$ ipython --no-banner

In [1]: import numpy as np

In [2]: np.set_printoptions(precision=2, suppress=True, linewidth=140)

In [3]: J = np.load("mat.npy")

In [4]: J
Out[4]: 
array([[-4.52, -1.14,  2.91,  8.15, -6.67,  5.16, -2.53, -7.99],
       [-4.35, -0.51,  3.47,  8.65, -6.57,  4.76, -2.87, -7.95],
       [-4.03, -0.98,  3.22,  8.24, -7.38,  4.89, -2.93, -8.43],
       [-3.78, -0.97,  2.83,  8.04, -6.7 ,  5.08, -3.24, -8.14],
       [-3.23, -0.95,  2.73,  7.61, -7.27,  4.43, -3.48, -7.78],
       [-3.08, -3.39, -1.19,  0.83, -0.94, -2.88,  9.24, -6.9 ],
       [-3.06, -2.63, -1.53,  1.28, -0.87, -2.82,  9.21, -5.88],
       [-3.37, -2.7 , -1.07,  0.5 , -1.18, -2.95,  9.22, -6.31],
       [-2.72, -2.66, -1.43,  0.91, -0.92, -2.81,  8.51, -5.79],
       [-2.5 , -2.65, -1.04,  1.49, -1.29, -2.86,  8.32, -5.6 ],
       [ 3.88, -5.98, -8.77,  3.77, -8.55,  7.36, -1.66, -3.47],
       [ 4.06, -6.02, -9.11,  4.18, -7.85,  7.21, -2.05, -3.67],
       [ 3.81, -6.26, -8.99,  3.72, -8.19,  6.59, -1.86, -4.01],
       [ 4.15, -5.49, -9.02,  4.02, -8.27,  7.16, -2.08, -3.41],
       [ 4.42, -6.32, -9.3 ,  4.42, -8.13,  7.47, -2.  , -3.36]])

In [5]: U, sigma, VT = np.linalg.svd(J)

In [6]: np.argmax(sigma[:-1] / (sigma[1:] + 1e-6)) + 1
Out[6]: np.int64(3)

In [7]: other = U[:, :3] @ np.diag(sigma[:3]) @ VT[:3]

In [8]: np.linalg.matrix_rank(other)
Out[8]: np.int64(3)

In [9]: round(float(np.linalg.norm(J - other, 2)), 2), np.round(sigma[3], 2)
Out[9]: (1.47, np.float64(1.47))

In [10]: round(float(np.abs(J - other).max()), 2)
Out[10]: 0.55

In [11]: round(float(np.linalg.norm(J - other) / np.linalg.norm(J)), 2)
Out[11]: 0.04

In [12]: other = np.c_[J[:, :5] @ np.array([[1, 2, 2, 1, 1],
    ...:     [0, 2, 3, 0, 1],
    ...:     [0, 3, 2, 2, 1],
    ...:     [3, 1, 1, 1, 1],
    ...:     [3, 0, 1, 1, 3]]), np.array([1, 2, 2, 2, 0, 2, 0, 0, 0, 3, 0, 0, 3, 2, 2])]

In [13]: other
Out[13]: 
array([[ -0.08,   5.56,  -5.16,   2.78, -14.61,   1.  ],
       [  1.89,   9.34,  -1.21,   4.67, -12.45,   2.  ],
       [ -1.45,   7.88,  -3.7 ,   3.27, -15.69,   2.  ],
       [  0.24,   7.03,  -3.47,   3.22, -13.98,   2.  ],
       [ -2.21,   7.44,  -3.51,   2.57, -15.65,   0.  ],
       [ -3.41, -15.68, -18.82,  -5.57,  -9.65,   2.  ],
       [ -1.83, -14.69, -16.66,  -5.71,  -8.55,   0.  ],
       [ -5.41, -14.85, -17.66,  -6.19, -10.18,   0.  ],
       [ -2.75, -14.14, -16.29,  -5.59,  -8.66,   0.  ],
       [ -1.9 , -11.93, -14.83,  -4.38,  -8.57,   3.  ],
       [-10.46, -26.74, -32.5 , -18.44, -32.75,   0.  ],
       [ -6.95, -27.07, -31.83, -17.83, -30.44,   0.  ],
       [ -9.6 , -28.15, -33.61, -18.64, -32.29,   3.  ],
       [ -8.6 , -25.72, -30.46, -18.14, -31.15,   2.  ],
       [ -6.71, -27.28, -32.43, -17.89, -31.17,   2.  ]])

In [14]: np.linalg.matrix_rank(other)
Out[14]: np.int64(5)

In [15]: np.linalg.matrix_rank(np.c_[J, other])
Out[15]: np.int64(9)

In [16]: np.round(np.linalg.norm(other - J @ np.linalg.lstsq(J, other)[0], axis=0), 2) + 0
Out[16]: array([0.  , 0.  , 0.  , 0.  , 0.  , 3.65])

In [17]: np.linalg.norm(np.linalg.qr(J)[0].T @ other, axis=0) ** 2 / ((other ** 2).sum(axis=0) + 1e-12)
Out[17]: array([1.  , 1.  , 1.  , 1.  , 1.  , 0.69])

In [18]: np.round(np.linalg.lstsq(J, other[:, 0])[0], 2) + 0
Out[18]: array([1., 0., 0., 3., 3., 0., 0., 0.])
